$ python -q
>>> import numpy as np
>>> import numpy.linalg as la
>>> np.set_printoptions(precision=2, suppress=True, linewidth=100, sign=" ")
>>> F = np.array([[-1, -1, -1, -3, -1], [3, 1, 1, 3, 2]])
>>> F
array([[-1, -1, -1, -3, -1],
       [ 3,  1,  1,  3,  2]])
>>> t3 = np.stack([F, -2 * F, F[::-1]])
>>> t3.sum(axis=0)
array([[ 4,  2,  2,  6,  3],
       [-4, -2, -2, -6, -3]])
>>> t3.shape
(3, 2, 5)
>>> (t3 @ F.T).shape
(3, 2, 2)
>>> la.norm(t3, axis=(1, 2))
array([  6.08,  12.17,   6.08])
>>> la.matrix_rank(t3.reshape(3, -1))
np.int64(2)
>>> J = np.diag(np.array([9, 1, 1, 5, 9]))
>>> J
array([[ 9,  0,  0,  0,  0],
       [ 0,  1,  0,  0,  0],
       [ 0,  0,  1,  0,  0],
       [ 0,  0,  0,  5,  0],
       [ 0,  0,  0,  0,  9]])
>>> evals, evecs = la.eig(J)
>>> J @ evecs[:, 0] - evals[0] * evecs[:, 0]
array([ 0.,  0.,  0.,  0.,  0.])
>>> np.allclose(J @ J.T, J.T @ J)
True
>>> np.allclose(J, J.T)
True
>>> round(float(la.det(J)), 2)
405.0
>>> la.matrix_rank(J - J[0, 0] * np.eye(5))
np.int64(3)
>>> np.sort(la.eigvals(J))
array([ 1.,  1.,  5.,  9.,  9.])
>>> np.prod(np.diag(J)), round(la.det(J), 2)
(np.int64(405), np.float64(405.0))
>>> rng = np.random.default_rng(368)
>>> A2 = J + rng.integers(-2, 3, (5, 3)) @ rng.integers(-2, 3, (3, 5))
>>> A2
array([[15,  2,  0,  6,  2],
       [ 0,  1,  0,  0,  0],
       [-2,  0,  1,  0, -2],
       [ 0,  2,  2,  3,  4],
       [ 1,  4,  3,  0, 14]])
>>> np.abs(A2 - J).sum(axis=1)
array([ 16,   0,   4,  10,  13])
>>> A2 - J
array([[ 6,  2,  0,  6,  2],
       [ 0,  0,  0,  0,  0],
       [-2,  0,  0,  0, -2],
       [ 0,  2,  2, -2,  4],
       [ 1,  4,  3,  0,  5]])
>>> A2 = np.array([[-2, -1, -1, 1, 2],
...     [-1, -3, -1, 3, 0],
...     [1, 1, -1, -3, 0],
...     [1, -2, 2, 0, -1]])
>>> arr = A2.T @ A2
>>> arr
array([[  7,   4,   4,  -8,  -5],
       [  4,  15,  -1, -13,   0],
       [  4,  -1,   7,  -1,  -4],
       [ -8, -13,  -1,  19,   2],
       [ -5,   0,  -4,   2,   5]])
>>> r0 = np.array([1, 0, 2])
>>> np.cross(arr[4, :3], arr[0, :3])
array([ 16,  -8, -20])
>>> np.convolve(arr[4], r0)
array([ -5,   0, -14,   2,  -3,   4,  10])
>>> A2 = np.array([[4, 5], [-9, 3]])
>>> W2 = np.kron(A2, arr)
>>> round(la.norm(W2, 2), 2), round(float(la.norm(A2, 2) * la.norm(arr, 2)), 2)
(np.float64(331.64), 331.64)
>>> W2.shape
(10, 10)
>>> la.matrix_rank(W2)
np.int64(8)
>>> A2 = arr / np.sqrt((arr ** 2).mean(axis=1, keepdims=True))
>>> A2[3]
array([-0.73, -1.19, -0.09,  1.74,  0.18])
>>> la.matrix_rank(A2) == la.matrix_rank(arr)
np.True_
>>> mat = np.array([[2, 2, 0, 0], [0, 0, 1, 2], [2, 1, 1, 2], [0, 0, 0, 0]])
>>> mat[-1] = mat[0] + -3 * mat[1]
>>> mat
array([[ 2,  2,  0,  0],
       [ 0,  0,  1,  2],
       [ 2,  1,  1,  2],
       [ 2,  2, -3, -6]])
>>> (mat + mat.T) / 2
array([[ 2. ,  1. ,  1. ,  1. ],
       [ 1. ,  0. ,  1. ,  2. ],
       [ 1. ,  1. ,  1. , -0.5],
       [ 1. ,  2. , -0.5, -6. ]])
>>> np.allclose(mat, mat.T)
False
>>> np.round(np.sort(np.abs(la.eigvals(mat))), 2) + 0
array([ 0.  ,  0.13,  2.74,  5.61])
>>> feats = np.array([[2, 1, 0, 0, 1], [2, 0, 0, 1, 1], [0, 1, 1, 0, 0], [1, 1, 2, 0, 1]])
>>> feats[:, 3] = -2 * feats[:, 0]
>>> feats
array([[ 2,  1,  0, -4,  1],
       [ 2,  0,  0, -4,  1],
       [ 0,  1,  1,  0,  0],
       [ 1,  1,  2, -2,  1]])
>>> A2 = feats + rng.integers(-2, 3, (4, 3)) @ rng.integers(-2, 3, (3, 5))
>>> A2
array([[ 1, -1,  1, -3,  1],
       [ 3, -1, -1, -2,  1],
       [ 1,  0,  0,  1,  0],
       [-2,  0,  5, -3,  1]])
>>> np.abs(A2 - feats).sum(axis=1)
array([ 5,  5,  4,  8])
>>> la.matrix_rank(A2 - feats, tol=1e-8)
np.int64(3)
>>> A2 - feats
array([[-1, -2,  1,  1,  0],
       [ 1, -1, -1,  2,  0],
       [ 1, -1, -1,  1,  0],
       [-3, -1,  3, -1,  0]])
>>> gram = A2.T @ A2
>>> np.trace(gram), (A2 ** 2).sum()
(np.int64(70), np.int64(70))
>>> (A2 @ A2.T).shape
(4, 4)
>>> A, _ = la.qr(np.array([[1.0, -1.7, -0.6, -1.8],
...     [0.1, 0.0, -2.9, 1.4],
...     [0.3, 0.3, -1.7, -1.3],
...     [1.3, 0.5, 0.9, 2.1]]))
>>> A
array([[-0.6 ,  0.8 , -0.03,  0.08],
       [-0.06, -0.02, -0.83, -0.55],
       [-0.18, -0.24, -0.52,  0.8 ],
       [-0.78, -0.56,  0.21, -0.21]])
>>> np.round(np.poly(A), 2) + 0
array([ 1.  ,  1.34,  0.  , -1.34, -1.  ])
>>> round(np.einsum("ii->", A), 2)
np.float64(-1.34)
